>>> import numpy as np
>>> np.set_printoptions(precision=1, suppress=True, linewidth=140, legacy="1.25")
>>> F = np.loadtxt("case17.csv", delimiter=",")
>>> F
array([[-0.9, -0.2,  0.2, -0.2],
       [ 0. , -0.2,  0.6,  0.8],
       [-0.3, -0.1, -0.8,  0.5],
       [-0.2,  1. ,  0.1,  0.2]])
>>> # columns are unit length and at right angles
>>> other = np.array([[7, 0], [3, 3], [6, 1], [3, 0]])
>>> np.round(np.einsum("ik,kj->ij", F, other), 1) + 0
array([[-6.3, -0.4],
       [ 5.3,  0. ],
       [-5.5, -1.1],
       [ 2.3,  2.9]])
>>> np.round(F @ other, 1) + 0
array([[-6.3, -0.4],
       [ 5.3,  0. ],
       [-5.5, -1.1],
       [ 2.3,  2.9]])
>>> np.vstack([F, other.T]).shape
(6, 4)
>>> data = np.load("x.npy")
>>> data
array([[1, 0, 1, 0],
       [1, 1, 1, 1],
       [1, 0, 1, 0],
       [1, 1, 1, 1]])
>>> # columns 0 and 2 are equal
>>> np.round(np.linalg.det(F[::-1]), 1)
-1.0
>>> round(float(np.einsum("ii->", F)), 1)
-1.7
>>> np.kron(np.eye(2, dtype=int), F)
array([[-0.9, -0.2,  0.2, -0.2, -0. , -0. ,  0. , -0. ],
       [ 0. , -0.2,  0.6,  0.8,  0. , -0. ,  0. ,  0. ],
       [-0.3, -0.1, -0.8,  0.5, -0. , -0. , -0. ,  0. ],
       [-0.2,  1. ,  0.1,  0.2, -0. ,  0. ,  0. ,  0. ],
       [-0. , -0. ,  0. , -0. , -0.9, -0.2,  0.2, -0.2],
       [ 0. , -0. ,  0. ,  0. ,  0. , -0.2,  0.6,  0.8],
       [-0. , -0. , -0. ,  0. , -0.3, -0.1, -0.8,  0.5],
       [-0. ,  0. ,  0. ,  0. , -0.2,  1. ,  0.1,  0.2]])
>>> np.round(np.linalg.eigvals(F).sum().real, 1)
-1.7
>>> round(float(np.linalg.det(F.T)), 1)
-1.0
>>> np.linalg.eigvals(F)
array([ 1. +0.j , -0.9+0.5j, -0.9-0.5j, -1. +0.j ])
>>> np.round(np.einsum("ij,ji->", F, F), 1)
2.9
>>> vec = np.array([-3, 2, 1, 3])
>>> data @ np.ones(4)
array([2., 4., 2., 4.])
>>> (data @ vec).argmax()
1
>>> data @ (2 * vec)
array([-4,  6, -4,  6])
>>> np.linalg.norm(data @ vec) <= np.linalg.norm(data, 2) * np.linalg.norm(vec) + 1e-9
True
>>> data @ vec
array([-2,  3, -2,  3])
>>> np.einsum("ij,j->i", data, vec)
array([-2,  3, -2,  3])
>>> feats = np.load("w.npy")
>>> feats
array([[0, 1, 3],
       [0, 0, 0],
       [0, 0, 0]])
>>> # triangular, det is the product of the diagonal
>>> np.argsort(-np.linalg.norm(feats, axis=0).round(6), kind="stable")[:3]
array([2, 1, 0])
>>> round(float(np.linalg.norm(feats, 2) / np.linalg.norm(feats)), 1)
1.0
>>> [round(float(x), 1) for x in np.linalg.svd(feats, compute_uv=False)[:3]]
[3.2, 0.0, 0.0]
>>> (feats - feats.T) / 2
array([[ 0. ,  0.5,  1.5],
       [-0.5,  0. ,  0. ],
       [-1.5,  0. ,  0. ]])
>>> np.linalg.determinant(feats)
Traceback (most recent call last):
  File "<python-input-33>", line 1, in <module>
    np.linalg.determinant(feats)
    ^^^^^^^^^^^^^^^^^^^^^
AttributeError: module 'numpy.linalg' has no attribute 'determinant'
>>> np.allclose(feats, feats.T)
False
>>> np.sort(np.abs(np.linalg.eigvals(feats)))
array([0., 0., 0.])
>>> np.linalg.matrix_power(feats, 4)
array([[0, 0, 0],
       [0, 0, 0],
       [0, 0, 0]])
>>> np.allclose(feats @ feats.T, feats.T @ feats)
False
>>> round(np.linalg.det(feats), 1)
0.0
>>> W0 = np.array([[2, 2, -2, 0], [0, 2, 2, -2], [-2, 0, 2, 2], [2, -2, 0, 2]])
>>> W0 @ np.ones(4)
array([2., 2., 2., 2.])
>>> Q, R = np.linalg.qr(W0)
>>> np.round(Q @ R, 1) + 0
array([[ 2.,  2., -2.,  0.],
       [ 0.,  2.,  2., -2.],
       [-2.,  0.,  2.,  2.],
       [ 2., -2.,  0.,  2.]])
>>> np.abs(np.diag(R))
array([3.5, 3.5, 2.6, 2.6])
>>> np.round(Q.T @ Q, 1) + 0
array([[1., 0., 0., 0.],
       [0., 1., 0., 0.],
       [0., 0., 1., 0.],
       [0., 0., 0., 1.]])
>>> R.round(1) + 0
array([[-3.5,  0. ,  2.3,  0. ],
       [ 0. , -3.5,  0. ,  2.3],
       [ 0. ,  0. , -2.6,  0. ],
       [ 0. ,  0. ,  0. , -2.6]])
>>> np.allclose(R.T @ R, W0.T @ W0)
True
>>> Q.round(1) + 0
array([[-0.6, -0.6,  0.3, -0.5],
       [ 0. , -0.6, -0.8,  0.3],
       [ 0.6,  0. , -0.3, -0.8],
       [-0.6,  0.6, -0.5, -0.3]])
>>> round(float(abs(R[0, 0])), 1), round(float(np.linalg.norm(W0[:, 0])), 1)
(3.5, 3.5)
>>> K = np.load("layer19.npy")
>>> K
array([[1, 0, 2, 1],
       [0, 2, 2, 3],
       [2, 2, 6, 5],
       [1, 3, 5, 6]])
>>> np.round(np.linalg.norm(K, 2) / np.linalg.norm(K), 1)
1.0
>>> np.argsort(-np.linalg.norm(K, axis=0).round(6), kind="stable")[:3]
array([3, 2, 1])
>>> rank = np.linalg.matrix_rank(K)
>>> rank
3
>>> N = np.linalg.svd(K)[2][rank:].T
>>> [int(np.linalg.matrix_rank(K[:, :j + 1])) for j in range(4)]
[1, 2, 2, 3]
>>> np.round(N @ N.T, 1) + 0
array([[ 0.7,  0.3, -0.3,  0. ],
       [ 0.3,  0.2, -0.2,  0. ],
       [-0.3, -0.2,  0.2,  0. ],
       [ 0. ,  0. ,  0. ,  0. ]])
>>> [int(np.linalg.matrix_rank(K[:i])) for i in range(1, len(K) + 1)]
[1, 2, 2, 3]
>>> np.allclose(K @ N, 0)
True
>>> np.linalg.matrix_rank(K.T @ K), np.linalg.matrix_rank(K @ K.T)
(3, 3)
>>> np.round(N[:, 0] / N[np.abs(N[:, 0]).round(6).argmax(), 0], 1) + 0
array([ 1. ,  0.5, -0.5,  0. ])
>>> w, vecs = np.linalg.eigh(K)
>>> vec = np.array([2, 1, 3, 1])
>>> vec @ K @ vec
142
>>> np.round(vecs * np.abs(w) @ vecs.T, 1) + 0
array([[1., 0., 2., 1.],
       [0., 2., 2., 3.],
       [2., 2., 6., 5.],
       [1., 3., 5., 6.]])
>>> J = np.load("run13.npy")
>>> J
array([[-2.,  2.,  8.],
       [-3., -2.,  5.],
       [ 0.,  0., -9.]])
>>> # column 2 dominates
>>> vec = np.array([0, 1, -1])
>>> J @ (2 * vec)
array([-12., -14.,  18.])
>>> np.sign((J @ vec).round(6))
array([-1., -1.,  1.])
>>> J * vec
array([[-0.,  2., -8.],
       [-0., -2., -5.],
       [ 0.,  0.,  9.]])
>>> (J @ vec).argmax()
2
